$ python3 -q
>>> import numpy as np
>>> from numpy import linalg as LA
>>> np.set_printoptions(precision=1, suppress=True, linewidth=100)
>>> def tidy(a):
...     return np.round(a, 1) + 0
... 
>>> X = np.load("dump.npy")
>>> X
array([[ 0, -5],
       [-2, -8]])
>>> # column 1 dominates
>>> def softmax(z):
...     e = np.exp(z - z.max(axis=-1, keepdims=True))
...     return e / e.sum(axis=-1, keepdims=True)
... 
>>> tidy(softmax(X[1]))
array([1., 0.])
>>> tidy(softmax(X).sum(axis=1))
array([1., 1.])
>>> att = X @ X.T / np.sqrt(2)
>>> tidy(softmax(att + np.triu(np.full(att.shape, -np.inf), 1)))
array([[1., 0.],
       [0., 1.]])
>>> A = np.load("mat.npy")
>>> A
array([[ 2,  0, -6,  2,  0, -6],
       [ 2,  6,  4,  2,  6,  4],
       [ 0,  4, -2,  0,  4, -2],
       [ 2,  0, -6,  2,  0, -6],
       [ 2,  6,  4,  2,  6,  4],
       [ 0,  4, -2,  0,  4, -2]])
>>> U, s, vt = LA.svd(A)
>>> evecs = vt[:(s > 1e-8).sum()]
>>> rng = np.random.default_rng(32211)
>>> vec = A[4] + -3 * A[0] + rng.integers(2) * np.eye(6)[2]
>>> vec
array([-4.,  6., 22., -4.,  6., 22.])
>>> np.allclose(evecs.T @ evecs @ vec, vec)
True
>>> tidy(np.diag(evecs.T @ evecs))
array([0.5, 0.5, 0.5, 0.5, 0.5, 0.5])
>>> tidy(evecs.T @ evecs)
array([[0.5, 0. , 0. , 0.5, 0. , 0. ],
       [0. , 0.5, 0. , 0. , 0.5, 0. ],
       [0. , 0. , 0.5, 0. , 0. , 0.5],
       [0.5, 0. , 0. , 0.5, 0. , 0. ],
       [0. , 0.5, 0. , 0. , 0.5, 0. ],
       [0. , 0. , 0.5, 0. , 0. , 0.5]])
>>> LA.matrix_rank(np.vstack([A, vec]))
np.int64(3)
>>> LA.lstsq(A[:-1].T, A[-1])[2]
np.int32(3)
>>> np.abs(np.diag(LA.qr(A)[1])) > 1e-9
array([ True,  True,  True, False, False, False])
>>> np.allclose(A[:-1].T @ LA.lstsq(A[:-1].T, A[-1])[0], A[-1])
True
>>> vec = np.array([2, -2, -1, 2, 0, 0])
>>> np.sign((A @ vec).round(6))
array([ 1, -1, -1,  1, -1, -1])
>>> A * vec
array([[  4,   0,   6,   4,   0,   0],
       [  4, -12,  -4,   4,   0,   0],
       [  0,  -8,   2,   0,   0,   0],
       [  4,   0,   6,   4,   0,   0],
       [  4, -12,  -4,   4,   0,   0],
       [  0,  -8,   2,   0,   0,   0]])
>>> (A * vec).sum(axis=1)
array([14, -8, -6, 14, -8, -6])
